In [1]: import numpy as np

In [2]: np.set_printoptions(precision=2, suppress=True, linewidth=100, sign=" ")

In [3]: rng = np.random.default_rng(8936)

In [4]: labels = rng.integers(0, 3, 11)

In [5]: X = np.triu((labels[:, None] == labels) & (rng.random((11, 11)) < 0.8), 1).astype(int)

In [6]: X += X.T

In [7]: X
Out[7]: 
array([[ 0,  1,  0,  0,  0,  0,  0,  1,  0,  0,  0],
       [ 1,  0,  0,  0,  0,  0,  0,  1,  0,  0,  0],
       [ 0,  0,  0,  1,  1,  1,  0,  0,  0,  1,  1],
       [ 0,  0,  1,  0,  0,  1,  0,  0,  0,  1,  1],
       [ 0,  0,  1,  0,  0,  1,  0,  0,  0,  1,  1],
       [ 0,  0,  1,  1,  1,  0,  0,  0,  0,  1,  1],
       [ 0,  0,  0,  0,  0,  0,  0,  0,  1,  0,  0],
       [ 1,  1,  0,  0,  0,  0,  0,  0,  0,  0,  0],
       [ 0,  0,  0,  0,  0,  0,  1,  0,  0,  0,  0],
       [ 0,  0,  1,  1,  1,  1,  0,  0,  0,  0,  1],
       [ 0,  0,  1,  1,  1,  1,  0,  0,  0,  1,  0]])

In [8]: # splits into 3 blocks

In [9]: X @ X
Out[9]: 
array([[ 2,  1,  0,  0,  0,  0,  0,  1,  0,  0,  0],
       [ 1,  2,  0,  0,  0,  0,  0,  1,  0,  0,  0],
       [ 0,  0,  5,  3,  3,  4,  0,  0,  0,  4,  4],
       [ 0,  0,  3,  4,  4,  3,  0,  0,  0,  3,  3],
       [ 0,  0,  3,  4,  4,  3,  0,  0,  0,  3,  3],
       [ 0,  0,  4,  3,  3,  5,  0,  0,  0,  4,  4],
       [ 0,  0,  0,  0,  0,  0,  1,  0,  0,  0,  0],
       [ 1,  1,  0,  0,  0,  0,  0,  2,  0,  0,  0],
       [ 0,  0,  0,  0,  0,  0,  0,  0,  1,  0,  0],
       [ 0,  0,  4,  3,  3,  4,  0,  0,  0,  5,  4],
       [ 0,  0,  4,  3,  3,  4,  0,  0,  0,  4,  5]])

In [10]: Lm = np.diag(X.sum(axis=1)) - X

In [11]: Lm @ np.ones(11)
Out[11]: array([ 0.,  0.,  0.,  0.,  0.,  0.,  0.,  0.,  0.,  0.,  0.])

In [12]: round(np.linalg.det(Lm[1:, 1:]))
Out[12]: 0

In [13]: np.allclose(X[:-1].T @ np.linalg.lstsq(X[:-1].T, X[-1])[0], X[-1])
Out[13]: False

In [14]: np.round(X @ np.linalg.pinv(X) @ X, 2) + 0
Out[14]: 
array([[ 0.,  1.,  0.,  0.,  0.,  0.,  0.,  1.,  0.,  0.,  0.],
       [ 1.,  0.,  0.,  0.,  0.,  0.,  0.,  1.,  0.,  0.,  0.],
       [ 0.,  0.,  0.,  1.,  1.,  1.,  0.,  0.,  0.,  1.,  1.],
       [ 0.,  0.,  1.,  0.,  0.,  1.,  0.,  0.,  0.,  1.,  1.],
       [ 0.,  0.,  1.,  0.,  0.,  1.,  0.,  0.,  0.,  1.,  1.],
       [ 0.,  0.,  1.,  1.,  1.,  0.,  0.,  0.,  0.,  1.,  1.],
       [ 0.,  0.,  0.,  0.,  0.,  0.,  0.,  0.,  1.,  0.,  0.],
       [ 1.,  1.,  0.,  0.,  0.,  0.,  0.,  0.,  0.,  0.,  0.],
       [ 0.,  0.,  0.,  0.,  0.,  0.,  1.,  0.,  0.,  0.,  0.],
       [ 0.,  0.,  1.,  1.,  1.,  1.,  0.,  0.,  0.,  0.,  1.],
       [ 0.,  0.,  1.,  1.,  1.,  1.,  0.,  0.,  0.,  1.,  0.]])

In [15]: np.unique(X.round(6), axis=0).shape
Out[15]: (10, 11)

In [16]: np.round(np.linalg.norm(X, 2) / np.linalg.norm(X), 2)
Out[16]: np.float64(0.78)

In [17]: u = np.array([-1, -1])

In [18]: np.polyval(u, X[6])
Out[18]: array([-1, -1, -1, -1, -1, -1, -1, -1, -2, -1, -1])

In [19]: evals, V = np.linalg.eigh(X)

In [20]: np.abs(V[:, -1]).round(6).argmax()
Out[20]: np.int64(2)

In [21]: (evals > 1e-8).sum(), (evals < -1e-8).sum()
Out[21]: (np.int64(3), np.int64(7))

In [22]: np.round(np.linalg.eigvalsh(X @ X), 2) + 0
Out[22]: array([  0. ,   1. ,   1. ,   1. ,   1. ,   1. ,   1. ,   1. ,   2.9,   4. ,  22.1])

In [23]: np.round(np.linalg.eigvalsh(X + -1 * np.eye(11)), 2) + 0
Out[23]: array([-2.7, -2. , -2. , -2. , -2. , -2. , -2. , -1. ,  0. ,  1. ,  3.7])

In [24]: np.round(V @ np.diag(evals) @ V.T, 2) + 0
Out[24]: 
array([[ 0.,  1.,  0.,  0.,  0.,  0.,  0.,  1.,  0.,  0.,  0.],
       [ 1.,  0.,  0.,  0.,  0.,  0.,  0.,  1.,  0.,  0.,  0.],
       [ 0.,  0.,  0.,  1.,  1.,  1.,  0.,  0.,  0.,  1.,  1.],
       [ 0.,  0.,  1.,  0.,  0.,  1.,  0.,  0.,  0.,  1.,  1.],
       [ 0.,  0.,  1.,  0.,  0.,  1.,  0.,  0.,  0.,  1.,  1.],
       [ 0.,  0.,  1.,  1.,  1.,  0.,  0.,  0.,  0.,  1.,  1.],
       [ 0.,  0.,  0.,  0.,  0.,  0.,  0.,  0.,  1.,  0.,  0.],
       [ 1.,  1.,  0.,  0.,  0.,  0.,  0.,  0.,  0.,  0.,  0.],
       [ 0.,  0.,  0.,  0.,  0.,  0.,  1.,  0.,  0.,  0.,  0.],
       [ 0.,  0.,  1.,  1.,  1.,  1.,  0.,  0.,  0.,  0.,  1.],
       [ 0.,  0.,  1.,  1.,  1.,  1.,  0.,  0.,  0.,  1.,  0.]])
